$ python3 -q
>>> import numpy as np
>>> np.set_printoptions(precision=2, suppress=True, linewidth=120)
>>> rnd = lambda a: np.round(a, 2) + 0
>>> X = np.loadtxt("out2.csv", delimiter=",")
>>> X
array([[ 3.,  3.,  2.,  2.,  0.],
       [ 3.,  2.,  2.,  1.,  3.],
       [ 1.,  0.,  3.,  1.,  3.],
       [ 2.,  0.,  1.,  2.,  1.],
       [ 1.,  1.,  3.,  2.,  2.],
       [-6., -3., -4., -1., -9.]])
>>> x = np.array([1, 5, 3, -1, -4])
>>> rhs = X @ x
>>> rnd(np.linalg.pinv(X) @ X)
array([[1., 0., 0., 0., 0.],
       [0., 1., 0., 0., 0.],
       [0., 0., 1., 0., 0.],
       [0., 0., 0., 1., 0.],
       [0., 0., 0., 0., 1.]])
>>> rhs
array([22.,  6., -3., -1.,  5.,  4.])
>>> rnd(np.linalg.solve(X.T @ X, X.T @ rhs))
array([ 1.,  5.,  3., -1., -4.])
>>> rnd(np.linalg.lstsq(X, rhs)[0])
array([ 1.,  5.,  3., -1., -4.])
>>> rng = np.random.default_rng(488969)
>>> rhs = rhs + 0.02 * rng.normal(size=6)
>>> rnd(rhs)
array([21.99,  6.01, -2.95, -1.02,  5.01,  4.04])
>>> coef, *_ = np.linalg.lstsq(X, rhs)
>>> print(coef.round())
[ 1.  5.  3. -1. -4.]
>>> [round(float(np.linalg.norm(np.linalg.solve(X.T @ X + lam * np.eye(5), X.T @ rhs))), 2) for lam in (0, 1, 10, 100)]
[7.24, 6.0, 3.51, 0.84]
>>> rnd(np.linalg.norm(rhs - X @ coef))
np.float64(0.03)
>>> rnd(X.T @ (rhs - X @ coef))
array([0., 0., 0., 0., 0.])
>>> rnd(coef)
array([ 1.02,  4.97,  3.05, -1.04, -4.03])
>>> P = X @ np.linalg.solve(X.T @ X, X.T)
>>> rnd(P)
array([[ 0.91,  0.27,  0.  ,  0.  ,  0.  ,  0.09],
       [ 0.27,  0.18,  0.  ,  0.  ,  0.  , -0.27],
       [ 0.  ,  0.  ,  1.  ,  0.  ,  0.  ,  0.  ],
       [ 0.  ,  0.  ,  0.  ,  1.  ,  0.  ,  0.  ],
       [ 0.  ,  0.  ,  0.  ,  0.  ,  1.  ,  0.  ],
       [ 0.09, -0.27,  0.  ,  0.  ,  0.  ,  0.91]])
>>> np.allclose(P @ P, P)
True
>>> rnd(np.diag(P))
array([0.91, 0.18, 1.  , 1.  , 1.  , 0.91])
>>> def softmax(z):
...     e = np.exp(z - z.max(axis=-1, keepdims=True))
...     return e / e.sum(axis=-1, keepdims=True)
... 
>>> print(rnd(softmax(X[3])))
[0.35 0.05 0.13 0.35 0.13]
>>> print(rnd(softmax(X).sum(axis=1)))
[1. 1. 1. 1. 1. 1.]
>>> rnd(softmax(X[3] + -3))
array([0.35, 0.05, 0.13, 0.35, 0.13])
>>> scores = X @ X.T / np.sqrt(5)
>>> softmax(scores).round(6).argmax(axis=1)
array([0, 1, 2, 1, 1, 5])
>>> rnd(softmax(scores)[3] @ X)
array([2.38, 1.68, 2.16, 1.51, 1.89])
>>> M2 = X / np.sqrt((X ** 2).mean(axis=1, keepdims=True))
>>> rnd(X - X.mean(axis=1, keepdims=True))
array([[ 1. ,  1. ,  0. ,  0. , -2. ],
       [ 0.8, -0.2, -0.2, -1.2,  0.8],
       [-0.6, -1.6,  1.4, -0.6,  1.4],
       [ 0.8, -1.2, -0.2,  0.8, -0.2],
       [-0.8, -0.8,  1.2,  0.2,  0.2],
       [-1.4,  1.6,  0.6,  3.6, -4.4]])
>>> rnd(M2[5])
array([-1.12, -0.56, -0.75, -0.19, -1.68])
>>> W0 = np.load("case17.npy")
>>> W0
array([[ 0.3 , -1.3 , -0.9 ],
       [ 0.9 , -0.2 ,  0.  ],
       [ 0.3 , -1.35, -0.95],
       [-1.8 , -0.9 ,  0.4 ]])
>>> O, V = np.linalg.qr(W0[:, :2])[0], np.linalg.qr(W0[:, 2:])[0]
>>> s = np.linalg.svd(O.T @ V, compute_uv=False)
>>> rnd(s)
array([0.93])
>>> rnd(np.linalg.norm(O @ O.T - V @ V.T, 2))
np.float64(1.0)
>>> O, Rm = np.linalg.qr(W0)
>>> print(rnd(np.abs(np.diag(Rm))))
[2.06 2.06 0.51]
>>> rnd(abs(Rm[0, 0])), rnd(np.linalg.norm(W0[:, 0]))
(np.float64(2.06), np.float64(2.06))
>>> O = W0.astype(float).copy()
>>> for j in range(3):
...     O[:, j] -= O[:, :j] @ (O[:, :j].T @ O[:, j])
...     O[:, j] /= np.linalg.norm(O[:, j])
... 
>>> print(rnd(O.T @ W0))
[[ 2.06  0.31 -0.62]
 [ 0.    2.06  1.11]
 [ 0.    0.    0.51]]
>>> rnd(O)
array([[ 0.15, -0.65, -0.17],
       [ 0.44, -0.16,  0.88],
       [ 0.15, -0.68, -0.22],
       [-0.88, -0.3 ,  0.38]])
>>> rnd(O.T @ O)
array([[1., 0., 0.],
       [0., 1., 0.],
       [0., 0., 1.]])
>>> M2 = np.c_[W0[:, :2] @ np.array([[-3, -3], [-1, 2]]), np.array([0, 1, 0, 3])]
>>> rnd(M2)
array([[ 0.4 , -3.5 ,  0.  ],
       [-2.5 , -3.1 ,  1.  ],
       [ 0.45, -3.6 ,  0.  ],
       [ 6.3 ,  3.6 ,  3.  ]])
>>> np.linalg.matrix_rank(M2)
np.int64(3)
>>> data = np.loadtxt("test5.csv", delimiter=",")
>>> print(rnd(data))
[[-0.82  0.32  0.47]
 [-0.22 -0.94  0.25]
 [ 0.52  0.1   0.85]]
>>> P = np.triu(np.array([[-9, 8, -3], [-7, -6, -6], [-2, 5, 7]]), 1) + np.eye(3)
>>> M2 = P @ data @ np.linalg.inv(P)
>>> print(rnd(P @ data - data @ P))
[[ -3.36  -1.26  -1.07]
 [ -3.14   1.19 -11.4 ]
 [  0.    -4.19   2.17]]
>>> print(rnd(np.poly(M2)))
[ 1.    0.92 -0.92 -1.  ]
>>> np.linalg.matrix_rank(M2)
np.int64(3)
>>> rnd(M2)
array([[ -4.19,  25.97, 143.2 ],
       [ -3.36,  25.36, 137.25],
       [  0.52,  -4.08, -22.09]])
>>> M2 = np.array([[2, 2, 4], [3, 5, 5]])
>>> basis = np.kron(M2, data)
>>> print(np.linalg.matrix_rank(basis))
6
>>> print(basis.shape)
(6, 9)
>>> M2 = data / np.sqrt((data ** 2).mean(axis=1, keepdims=True))
>>> print(np.linalg.matrix_rank(data - data.mean(axis=1, keepdims=True)))
2
>>> W1 = np.array([[2, 0, 1, 3, 3, 2], [-2, 1, -1, -3, -1, -1], [3, 3, 2, 1, 2, -2]])
>>> coef = np.array([-2, -1, 1, -1, -2, 0])
>>> act = np.maximum(data @ W1 + coef, 0)
>>> rnd((act > 0).mean(axis=0))
array([0.67, 0.67, 1.  , 0.67, 0.33, 0.  ])
>>> (act > 0).astype(int)
array([[0, 1, 1, 0, 0, 0],
       [1, 0, 1, 1, 0, 0],
       [1, 1, 1, 1, 1, 0]])
>>> basis = np.array([[1, 0], [0, -2], [-3, 3], [-2, 3], [1, -2], [1, 3]])
>>> rnd(act @ basis)
array([[-2.39,  0.93],
       [-9.28, 10.87],
       [-9.03,  7.08]])
>>> W1 @ basis
array([[ -2,  12],
       [  5, -15],
       [ -5,  -7]])
>>> (act @ basis).round(6).argmax(axis=1)
array([1, 1, 1])
>>> E = np.load("a.npy")
>>> print(E)
[[  3.79  -6.42   0.   -12.75]
 [-15.5   -9.8    5.6    2.1 ]
 [  3.4  -19.04  -2.08   4.15]
 [ -7.49   3.48  -5.21   3.37]
 [-14.79   5.82  10.99   8.01]
 [  6.11  12.45   7.51   5.89]
 [ -3.56   6.97  -2.18  -4.01]
 [ -2.45   9.65   7.26   1.79]
 [ -9.05   3.82   3.94  -8.42]
 [ 10.58   9.32  27.48  -5.34]
 [  8.55 -13.29 -15.1    3.13]
 [ -0.58   7.21  12.68   0.12]
 [  7.85  -4.59  -0.92  -2.67]
 [  3.04  17.98   2.36   2.08]
 [ -5.79  -0.5  -14.82   4.06]
 [ 24.87 -17.87   7.09  -1.54]
 [  4.95   1.33  21.45  -1.14]
 [  0.29   5.86  -3.74   5.18]
 [  1.18  -1.45  -5.12   6.16]
 [  4.95   6.06   8.44   5.3 ]
 [  0.19  15.98   6.79  -5.98]]
>>> Xs = E - E.mean(axis=0)
>>> U, s, Vh = np.linalg.svd(Xs, full_matrices=False)
>>> rnd(Xs.mean(axis=0))
array([0., 0., 0., 0.])
>>> mat = np.load("m.npy")
>>> mat
array([[0, 1, 0, 0],
       [0, 0, 1, 0],
       [0, 0, 0, 1],
       [1, 0, 0, 0]])
>>> t3 = np.stack([mat, 2 * mat, mat[::-1]])
>>> print((t3 @ mat.T).shape)
(3, 4, 4)
>>> rnd(np.linalg.norm(t3, axis=(1, 2)))
array([2., 4., 2.])
>>> t3.shape
(3, 4, 4)
>>> np.linalg.matrix_rank(t3.reshape(3, -1))
np.int64(2)
>>> np.einsum("bij,cij->bc", t3, t3)
array([[ 4,  8,  0],
       [ 8, 16,  0],
       [ 0,  0,  4]])
>>> mat @ (-1.0) ** np.arange(4)
array([-1.,  1., -1.,  1.])
>>> (mat @ mat)[0]
array([0, 0, 1, 0])
>>> np.sort(np.abs(np.fft.fft(mat[0]))), rnd(np.sort(np.linalg.svd(mat, compute_uv=False)))
(array([1., 1., 1., 1.]), array([1., 1., 1., 1.]))
>>> rnd(np.linalg.norm(mat))
np.float64(2.0)
>>> print(np.abs(mat).max())
1
>>> mat - mat[0]
array([[ 0,  0,  0,  0],
       [ 0, -1,  1,  0],
       [ 0, -1,  0,  1],
       [ 1, -1,  0,  0]])
>>> mat.sum(axis=1)
array([1, 1, 1, 1])
>>> rnd(np.linalg.svd(mat, compute_uv=False))
array([1., 1., 1., 1.])
>>> np.count_nonzero(mat)
np.int64(4)
>>> mat.sum(axis=0)
array([1, 1, 1, 1])
